In [1]: import numpy as np

In [2]: import numpy.linalg as la

In [3]: np.set_printoptions(suppress=True, linewidth=120)

In [4]: rnd = lambda a: np.round(a, 3) + 0

In [5]: E = np.load("a.npy")

In [6]: E
Out[6]: 
array([[-0.997, -0.273,  0.983,  0.905, -0.997,  0.02 , -1.   , -0.31 ,  0.993, -0.887],
       [-0.462, -0.932,  0.635, -0.611, -0.993, -0.955, -0.986, -0.965,  0.04 ,  0.598],
       [ 0.986, -0.923, -0.988, -0.952, -0.641, -0.998,  0.757, -0.946, -0.793,  0.998],
       [ 0.282, -0.43 , -0.641, -0.197, -0.68 , -0.856, -0.405, -0.43 ,  0.485,  0.824],
       [-0.992, -0.843,  0.922,  0.731, -1.   , -0.953, -1.   , -0.879,  0.996,  0.129],
       [ 0.706,  0.585,  0.789, -0.598,  0.995,  0.991,  0.992,  0.485, -0.997, -0.972],
       [ 0.592,  0.414,  0.797, -0.578,  0.984,  0.979,  0.975,  0.273, -0.993, -0.955],
       [-0.544,  0.611,  0.327,  0.611,  0.446,  0.744, -0.01 ,  0.691,  0.565, -0.647],
       [-0.178, -0.178,  0.197, -0.02 , -0.38 , -0.159, -0.397, -0.217,  0.08 , -0.02 ],
       [-0.711,  0.3  ,  1.   , -0.572,  0.979,  1.   ,  0.774, -0.188, -1.   , -1.   ],
       [-0.544, -0.934, -0.68 , -0.11 , -0.999, -0.999, -0.998, -0.946,  0.985,  0.989],
       [ 0.658, -0.726, -0.696, -0.653, -0.721, -0.935, -0.188, -0.778, -0.245,  0.903],
       [-0.786,  0.778,  0.901,  0.686,  0.814,  0.982,  0.178,  0.808, -0.1  , -0.977],
       [ 0.971,  0.985, -0.119, -0.327,  1.   ,  1.   ,  1.   ,  0.99 , -0.999, -0.99 ],
       [-0.856,  0.454, -0.462,  0.883, -0.883, -0.617, -0.947,  0.658,  0.996,  0.565],
       [ 0.843, -0.881,  0.949, -0.978,  0.68 ,  0.696,  0.859, -0.965, -1.   , -0.892],
       [ 0.851,  0.515,  0.966, -0.874,  0.999,  0.999,  0.999,  0.226, -1.   , -0.997],
       [-0.883, -0.405, -0.84 ,  0.848, -0.998, -0.994, -0.998, -0.168,  1.   ,  0.98 ],
       [-0.438, -0.254, -0.991,  0.808, -0.994, -0.999, -0.983,  0.139,  1.   ,  0.998],
       [-0.995, -0.905,  0.956,  0.716, -1.   , -0.97 , -1.   , -0.935,  0.997,  0.1  ],
       [ 0.9  , -0.985, -0.879, -0.955, -0.99 , -0.999, -0.8  , -0.993, -0.623,  0.996],
       [-0.617,  0.995,  0.592,  0.952,  1.   ,  1.   ,  0.992,  0.998,  0.207, -0.996],
       [-0.941,  0.778,  0.979,  0.8  ,  0.611,  0.992, -0.53 ,  0.793,  0.11 , -0.994],
       [-0.731,  0.969,  0.926,  0.837,  0.995,  0.999,  0.935,  0.98 , -0.558, -0.997],
       [ 0.675,  0.523, -0.217, -0.254,  0.958,  0.814,  0.961,  0.551, -0.862, -0.478],
       [-0.995, -0.623,  0.969,  0.831, -0.999, -0.653, -1.   , -0.68 ,  0.993, -0.647]])

In [7]: Xc = E - E.mean(axis=0)

In [8]: V = la.svd(Xc)[2][:3]

In [9]: A2 = Xc - Xc @ V.T @ V

In [10]: la.norm(A2, axis=1).round(6).argmax()
Out[10]: np.int64(9)

In [11]: rnd(A2.std(axis=0))
Out[11]: array([0.219, 0.114, 0.118, 0.163, 0.142, 0.13 , 0.246, 0.102, 0.18 , 0.155])

In [12]: rnd((Xc @ V.T).std(axis=0))
Out[12]: array([1.939, 1.282, 0.794])

In [13]: A2 = np.c_[E[:, :8] @ np.array([[3, 1, 0, 3, 2, 1, 2, 2],
    ...:     [1, 1, 1, 1, 2, 2, 1, 3],
    ...:     [3, 2, 0, 1, 3, 3, 3, 1],
    ...:     [0, 3, 2, 2, 3, 2, 1, 2],
    ...:     [0, 2, 1, 3, 0, 3, 1, 0],
    ...:     [0, 3, 2, 2, 2, 3, 0, 0],
    ...:     [3, 2, 3, 1, 3, 1, 3, 1],
    ...:     [3, 3, 3, 0, 1, 2, 1, 0]]), np.array([1, 2, 1, 1, 1, 0, 2, 2, 0, 2, 1, 1, 0, 1, 1, 1, 0, 0, 1, 2, 2, 1, 2, 1, 2, 1])]

In [14]: rnd(A2)
Out[14]: 
array([[ -4.245,  -1.453,  -3.35 ,  -4.422,  -0.146,  -1.335,  -2.72 ,  -1.02 ,   1.   ],
       [ -6.266, -11.675, -10.91 ,  -8.78 ,  -8.549, -10.403,  -5.478,  -5.293,   2.   ],
       [ -1.496, -10.369,  -6.031,  -4.019,  -6.365, -11.78 ,  -2.183,  -2.932,   1.   ],
       [ -4.012,  -8.049,  -5.721,  -4.776,  -6.167,  -8.768,  -4.311,  -2.166,   1.   ],
       [ -6.69 ,  -7.294,  -7.924,  -7.341,  -4.496,  -7.067,  -4.209,  -3.129,   1.   ],
       [  9.501,   9.477,   6.797,   8.255,   8.598,  10.967,   8.222,   3.752,   0.   ],
       [  8.325,   8.54 ,   5.944,   7.716,   7.825,  10.065,   7.593,   3.042,   2.   ],
       [  2.003,   7.731,   5.81 ,   3.344,   5.097,   7.823,   2.222,   2.284,   2.   ],
       [ -1.963,  -2.704,  -2.758,  -2.41 ,  -1.907,  -2.431,  -1.751,  -1.13 ,   0.   ],
       [  2.925,   5.815,   3.893,   3.734,   4.596,   8.08 ,   4.419,   0.108,   2.   ],
       [-10.438, -12.997,  -9.983,  -9.459, -11.264, -13.556,  -9.111,  -5.788,   1.   ],
       [ -3.738, -10.376,  -7.521,  -4.975,  -7.395, -10.9  ,  -4.214,  -3.052,   1.   ],
       [  4.081,  11.206,   7.886,   5.277,   8.051,  12.027,   4.751,   3.213,   0.   ],
       [  9.511,  10.707,   9.301,   9.125,   8.564,  10.91 ,   7.233,   5.124,   1.   ],
       [ -4.367,  -2.214,  -0.764,  -5.64 ,  -2.958,  -3.699,  -4.827,   0.007,   1.   ],
       [  4.177,   1.197,  -1.083,   4.932,   2.841,   3.029,   4.966,  -1.105,   1.   ],
       [  9.641,   8.347,   5.439,   8.28 ,   8.229,  10.476,   8.463,   3.464,   0.   ],
       [ -9.072,  -7.902,  -5.193,  -8.178,  -7.702,  -9.827,  -8.003,  -3.123,   0.   ],
       [ -7.073,  -6.784,  -4.162,  -6.906,  -6.741,  -8.987,  -7.099,  -1.996,   1.   ],
       [ -6.827,  -7.555,  -8.218,  -7.442,  -4.659,  -7.285,  -4.246,  -3.317,   2.   ],
       [ -6.301, -14.264, -11.262,  -6.842, -11.063, -14.37 ,  -7.16 ,  -4.744,   2.   ],
       [  6.89 ,  14.396,  11.869,   7.632,  11.362,  14.041,   7.463,   5.239,   1.   ],
       [  1.681,   9.712,   5.762,   3.821,   6.198,  11.017,   2.447,   2.501,   2.   ],
       [  7.299,  14.398,  11.381,   7.294,  11.548,  14.536,   7.902,   4.98 ,   1.   ],
       [  6.433,   7.935,   7.137,   7.286,   6.045,   7.941,   5.36 ,   3.155,   2.   ],
       [ -5.741,  -5.184,  -6.306,  -6.28 ,  -2.822,  -4.988,  -3.554,  -2.228,   1.   ]])

In [15]: rnd(la.norm(la.qr(E)[0].T @ A2, axis=0) ** 2 / ((A2 ** 2).sum(axis=0) + 1e-12))
Out[15]: array([1.   , 1.   , 1.   , 1.   , 1.   , 1.   , 1.   , 1.   , 0.317])

In [16]: rnd(la.norm(A2 - E @ la.lstsq(E, A2)[0], axis=0))
Out[16]: array([0.   , 0.   , 0.   , 0.   , 0.   , 0.   , 0.   , 0.   , 5.545])
